$ python3 -q
>>> import numpy as np
>>> import numpy.linalg as la
>>> np.set_printoptions(precision=2, suppress=True, linewidth=200, floatmode="fixed")
>>> J = np.load("run17.npy")
>>> J
array([[-0.97, -0.66,  0.96, -0.46, -1.00, -0.33,  0.89],
       [-0.95, -0.97,  0.70, -0.47, -1.00, -0.70, -0.79],
       [ 0.99, -0.98,  0.18, -0.98, -0.98, -0.15,  0.40],
       [-0.95,  0.96, -0.98,  1.00,  0.95,  0.14, -1.00],
       [-0.99,  0.89, -0.04,  0.91,  0.96, -0.18, -0.58],
       [ 0.77, -0.94, -0.92,  0.47, -0.94, -0.41, -1.00],
       [-0.57,  0.68,  0.57,  0.01,  0.56,  0.18,  0.86],
       [-0.91, -0.83,  0.97, -0.99, -0.74, -0.56,  0.98],
       [-0.70, -0.59, -0.49,  0.04,  0.39, -0.49, -0.94],
       [-0.87, -0.96,  0.75, -0.88, -0.99, -0.68, -0.25],
       [-0.87, -0.79,  0.76, -0.64, -0.96, -0.46,  0.25],
       [-0.82,  0.99, -0.48,  1.00, -0.53,  0.74, -0.48],
       [-0.82,  0.74, -0.87,  0.98,  0.87, -0.06, -0.99],
       [ 0.71, -0.81,  0.99, -1.00,  0.40, -0.17,  1.00],
       [ 0.58, -0.97,  0.07, -0.99,  0.02, -0.63, -0.38],
       [-0.58,  0.80, -0.77,  0.97,  0.74,  0.17, -0.93],
       [ 0.24,  0.40,  0.33, -0.40,  0.62,  0.18,  0.80],
       [-1.00,  0.70,  0.95, -0.24,  0.41, -0.27,  0.96],
       [-0.71, -0.95,  0.89, -1.00,  0.59, -0.74,  0.90],
       [ 0.01,  0.52, -0.03,  0.32,  0.52,  0.19,  0.30],
       [ 0.98, -0.77,  0.86, -0.98, -0.97,  0.32,  0.99],
       [ 0.84, -0.96,  0.98, -1.00,  0.19, -0.41,  1.00],
       [ 0.34, -0.98,  0.93, -1.00, -0.99, -0.49,  0.95],
       [ 0.99,  0.48, -0.38, -0.77,  0.95,  0.57,  0.90],
       [ 0.97, -0.45, -0.67, -0.85,  0.95,  0.05, -0.16],
       [-0.91,  0.82, -0.58,  1.00, -0.94,  0.26, -0.96]])
>>> Xc = J - J.mean(axis=0)
>>> Uu, s, Vt = la.svd(Xc, full_matrices=False)
>>> np.abs(Vt[0]).argmax()
np.int64(3)
>>> print(np.abs(Vt[-1]))
[0.15 0.52 0.20 0.17 0.19 0.76 0.10]
>>> (np.sign(Uu[:, 0]) == np.sign(Uu[0, 0])).astype(int)
array([1, 1, 1, 0, 0, 0, 0, 1, 0, 1, 1, 0, 0, 1, 1, 0, 1, 0, 1, 0, 1, 1, 1, 1, 0, 0])
>>> round(float((s ** 2).sum() ** 2 / (s ** 4).sum()), 2)
2.83
>>> Xc = (J - J.mean(axis=0)) / J.std(axis=0)
>>> print(np.argwhere(np.abs(Xc) > 2))
[[11  5]]
>>> beta = la.lstsq(np.delete(Xc, 5, axis=1), Xc[:, 5])[0]
>>> beta
array([ 0.41,  1.11, -0.40, -0.14, -0.40,  0.35])
>>> np.abs(beta).argmax()
np.int64(1)
>>> Xc = J - J.mean(axis=0)
>>> evecs = la.svd(Xc)[2][:4]
>>> M2 = Xc - Xc @ evecs.T @ evecs
>>> la.norm(M2, axis=1).round(6).argmax()
np.int64(5)
>>> np.round(np.cov(Xc @ evecs.T, rowvar=False), 2) + 0
array([[2.06, 0.00, 0.00, 0.00],
       [0.00, 0.81, 0.00, 0.00],
       [0.00, 0.00, 0.64, 0.00],
       [0.00, 0.00, 0.00, 0.31]])
>>> M2.std(axis=0)
array([0.08, 0.10, 0.15, 0.17, 0.03, 0.12, 0.11])
>>> print(round(float(la.norm(M2) / la.norm(Xc)), 2))
0.16
>>> (Xc @ evecs.T).std(axis=0)
array([1.41, 0.88, 0.78, 0.55])
>>> idx = J[:, 3] > np.median(J[:, 3])
>>> f = J[idx].mean(axis=0) - J[~idx].mean(axis=0)
>>> ((J - J.mean(axis=0)) @ f > 0).astype(int)
array([0, 0, 0, 1, 1, 1, 1, 0, 1, 0, 0, 1, 1, 0, 0, 1, 0, 1, 0, 1, 0, 0, 0, 0, 0, 1])
>>> O, _ = la.qr(np.array([[-0.5, 0.2, 0.1, -0.9, 1.3],
...     [1.6, 1.3, -0.4, 1.5, 2.1],
...     [-0.3, -0.9, -0.3, -1.3, 0.7],
...     [0.0, 0.0, 1.7, -1.0, -0.5],
...     [-0.3, -0.9, -0.3, -0.5, -0.2]]))
>>> M = 3 * O
>>> M
array([[-0.87, -1.68, -0.39, -1.96,  1.19],
       [ 2.78,  0.13, -0.19, -0.95,  0.58],
       [-0.52,  1.75, -0.18, -2.01, -1.27],
       [ 0.00,  0.00,  2.96, -0.43,  0.26],
       [-0.52,  1.75, -0.18,  0.19,  2.36]])
>>> round(float(la.det(M.T)), 2)
243.0
>>> round(la.det(2 * M), 2), np.round(la.det(M), 2)
(np.float64(7776.0), np.float64(243.0))
>>> round(np.einsum("ij,ji->", M, M), 2)
np.float64(-13.55)
>>> vec = np.array([3, -3, 0, 1, -3])
>>> y = M @ vec
>>> beta, lr = np.zeros(5), 1 / la.norm(M, 2) ** 2
>>> for i in range(5):
...     beta -= lr * M.T @ (M @ beta - y)
...     if i % 1 == 0: print(i, round(la.norm(M @ beta - y), 2))
... 
0 0.0
1 0.0
2 0.0
3 0.0
4 0.0
>>> np.round(la.cond(M), 2)
np.float64(1.0)
>>> gram = M.T @ M
>>> (M @ M.T).shape
(5, 5)
>>> print(gram.round(2) + 0)
[[9.00 0.00 0.00 0.00 0.00]
 [0.00 9.00 0.00 0.00 0.00]
 [0.00 0.00 9.00 0.00 0.00]
 [0.00 0.00 0.00 9.00 0.00]
 [0.00 0.00 0.00 0.00 9.00]]
>>> la.matrix_rank(gram)
np.int64(5)
>>> la.norm(M, axis=0)
array([3.00, 3.00, 3.00, 3.00, 3.00])
>>> P = np.triu(np.array([[2, 2, -2, -2, 2],
...     [2, 1, -2, -2, -2],
...     [-1, 0, -2, 2, 2],
...     [-1, -1, 0, -2, 0],
...     [2, -2, 2, 1, -2]]), 1) + np.eye(5)
>>> M2 = P @ M @ la.inv(P)
>>> round(float(la.det(M2)), 2)
243.0
>>> np.round(np.trace(M2), 2), round(float(np.trace(M)), 2)
(np.float64(1.02), 1.02)
>>> la.matrix_rank(M2)
np.int64(5)
>>> print(np.poly(M2))
[   1.00   -1.02    7.30  -21.89   27.51 -243.00]
>>> feats = np.load("layer0.npy")
>>> feats
array([[0, 0, 0, 0, 1, 0, 0, 0, 0, 1, 0, 0],
       [0, 0, 0, 1, 1, 0, 0, 0, 0, 1, 0, 1],
       [0, 0, 0, 0, 0, 1, 1, 1, 1, 0, 0, 0],
       [0, 1, 0, 0, 1, 0, 0, 0, 0, 1, 0, 0],
       [1, 1, 0, 1, 0, 0, 0, 0, 0, 1, 0, 1],
       [0, 0, 1, 0, 0, 0, 0, 0, 1, 0, 1, 0],
       [0, 0, 1, 0, 0, 0, 0, 0, 1, 0, 1, 0],
       [0, 0, 1, 0, 0, 0, 0, 0, 1, 0, 1, 0],
       [0, 0, 1, 0, 0, 1, 1, 1, 0, 0, 0, 0],
       [1, 1, 0, 1, 1, 0, 0, 0, 0, 0, 0, 1],
       [0, 0, 0, 0, 0, 1, 1, 1, 0, 0, 0, 0],
       [0, 1, 0, 0, 1, 0, 0, 0, 0, 1, 0, 0]])
>>> rng = np.random.default_rng(28)
>>> idx = rng.permutation(12)
>>> idx
array([10,  9,  6,  4,  5,  3, 11,  1,  7,  2,  0,  8])
>>> M2 = feats[idx][:, idx]
>>> np.diag(M2)
array([0, 0, 0, 0, 0, 0, 0, 0, 0, 0, 0, 0])
>>> M2 = np.array([[9, -6],
...     [-4, 1],
...     [-5, -4],
...     [2, 3],
...     [2, 1],
...     [1, -7],
...     [-7, 0],
...     [-5, -2],
...     [-1, 5],
...     [1, -3],
...     [0, 8],
...     [-6, -7],
...     [-8, 5],
...     [-1, -1]])
>>> C = np.array([[2, -4, -2, 2, 0, 1, -5, 5, -1, 3, 3, -4],
...     [1, -1, 2, -2, -1, 2, 5, 3, 4, 4, 1, -3]])
>>> E = M2 @ C + 0.1 * rng.normal(size=(14, 12))
>>> E.round(2) + 0
array([[ 11.95, -29.90, -30.03,  30.07,   5.88,  -2.83, -75.08,  26.94, -32.96,   3.23,  20.99, -17.98],
       [ -7.22,  15.09,   9.97,  -9.93,  -0.83,  -2.17,  24.97, -16.88,   8.14,  -7.96, -11.10,  12.92],
       [-14.07,  24.02,   2.05,  -1.98,   4.02, -12.96,   4.92, -37.00, -11.20, -31.08, -18.92,  32.05],
       [  7.13, -11.16,   2.08,  -2.11,  -2.93,   7.80,   4.92,  18.96,   9.83,  17.90,   9.19, -16.90],
       [  5.04,  -9.04,  -2.05,   1.95,  -0.75,   4.05,  -4.93,  12.96,   2.01,  10.06,   6.97, -10.98],
       [ -5.01,   2.99, -16.06,  16.06,   7.00, -12.90, -39.96, -16.09, -28.96, -24.96,  -3.88,  17.03],
       [-13.95,  28.14,  14.11, -14.01,   0.17,  -7.02,  34.99, -34.89,   7.00, -21.16, -21.00,  28.02],
       [-11.84,  21.96,   5.89,  -5.87,   2.03,  -8.89,  15.01, -30.99,  -2.98, -23.00, -17.06,  26.07],
       [  2.92,  -1.11,  11.98, -11.80,  -5.27,   8.89,  29.78,  10.02,  20.94,  16.82,   2.08, -11.12],
       [ -0.78,  -0.95,  -7.94,   7.97,   3.08,  -4.97, -20.14,  -4.04, -13.09,  -9.03,  -0.06,   4.96],
       [  7.99,  -8.10,  16.09, -16.20,  -8.10,  15.82,  40.05,  23.94,  32.01,  31.90,   8.03, -23.97],
       [-18.98,  31.11,  -1.90,   1.94,   6.81, -20.14,  -4.93, -51.05, -21.95, -46.17, -24.97,  44.95],
       [-11.04,  26.93,  25.94, -25.95,  -4.88,   2.04,  65.10, -24.93,  27.93,  -4.10, -18.93,  17.09],
       [ -2.78,   5.05,  -0.04,   0.00,   1.12,  -3.01,   0.01,  -8.31,  -3.15,  -6.75,  -4.04,   6.97]])
>>> dist = la.norm(J[:, None] - J[None], axis=-1)
>>> dist[24].round(6).argsort(kind="stable")[:4]
array([24, 23, 14, 16])
>>> print(dist.shape)
(26, 26)
>>> la.matrix_rank(dist ** 2)
np.int64(9)
>>> np.flatnonzero(dist[24] < dist.mean() / 2)
array([24])
>>> (dist + 1e9 * np.eye(26)).round(6).argmin(axis=1)
array([ 7,  9, 20, 12, 12,  8, 17,  0, 12, 10,  9, 25,  3, 21,  2, 12,  6,  6,  7, 16,  2, 13, 20, 16, 23, 11])
